>>> import numpy as np
>>> import numpy.linalg as la
>>> np.set_printoptions(precision=2, suppress=True, linewidth=200)
>>> data = np.loadtxt("arr.csv", delimiter=",")
>>> data
array([[0.33, 0.  , 0.33, 0.  , 0.33],
       [0.  , 0.33, 0.33, 0.33, 0.  ],
       [0.  , 0.  , 0.5 , 0.25, 0.25],
       [0.5 , 0.  , 0.  , 0.5 , 0.  ],
       [0.  , 0.  , 0.  , 0.  , 1.  ]])
>>> la.matrix_power(data, 2)
array([[0.11, 0.  , 0.28, 0.08, 0.53],
       [0.17, 0.11, 0.28, 0.36, 0.08],
       [0.12, 0.  , 0.25, 0.25, 0.38],
       [0.42, 0.  , 0.17, 0.25, 0.17],
       [0.  , 0.  , 0.  , 0.  , 1.  ]])
>>> data @ np.ones(5)
array([1., 1., 1., 1., 1.])
>>> pr = np.eye(5)[1]
>>> for _ in range(4):
...     pr = pr @ data
...     print(pr.round(2))
... 
[0.   0.33 0.33 0.33 0.  ]
[0.17 0.11 0.28 0.36 0.08]
[0.24 0.04 0.23 0.29 0.21]
[0.22 0.01 0.21 0.21 0.34]
>>> f = np.array([4, 6, 5, 4, -1])
>>> M2 = data + np.outer(f, np.eye(5)[1])
>>> M2
array([[ 0.33,  4.  ,  0.33,  0.  ,  0.33],
       [ 0.  ,  6.33,  0.33,  0.33,  0.  ],
       [ 0.  ,  5.  ,  0.5 ,  0.25,  0.25],
       [ 0.5 ,  4.  ,  0.  ,  0.5 ,  0.  ],
       [ 0.  , -1.  ,  0.  ,  0.  ,  1.  ]])
>>> la.matrix_rank(M2 - data)
np.int64(1)
>>> x = np.array([5, 3, 2, 4, 2])
>>> a = np.maximum(M2 @ x, 0)
>>> np.flatnonzero(a > 1e-9)
array([0, 1, 2, 3])
>>> J = np.load("data.npy")
>>> J
array([[ 3,  0, -9,  9, -9,  0, -6, -3,  0, -6],
       [ 1,  0, -3,  3, -3,  0, -2, -1,  0, -2],
       [ 2,  0, -6,  6, -6,  0, -4, -2,  0, -4],
       [ 2,  0, -6,  6, -6,  0, -4, -2,  0, -4],
       [ 2,  0, -6,  6, -6,  0, -4, -2,  0, -4],
       [ 0,  0,  0,  0,  0,  0,  0,  0,  0,  0],
       [ 1,  0, -3,  3, -3,  0, -2, -1,  0, -2],
       [ 1,  0, -3,  3, -3,  0, -2, -1,  0, -2],
       [ 3,  0, -9,  9, -9,  0, -6, -3,  0, -6],
       [ 3,  0, -9,  9, -9,  0, -6, -3,  0, -6]])
>>> [round(float(x), 2) for x in la.svd(J, compute_uv=False)[:3]]
[39.42, 0.0, 0.0]
>>> np.argsort(-la.norm(J, axis=0).round(6), kind="stable")[:3]
array([2, 3, 4])
>>> la.matrix_rank(J, rtol=0.1)
np.int64(1)
>>> round(la.norm(J, 2) / la.norm(J), 2)
np.float64(1.0)
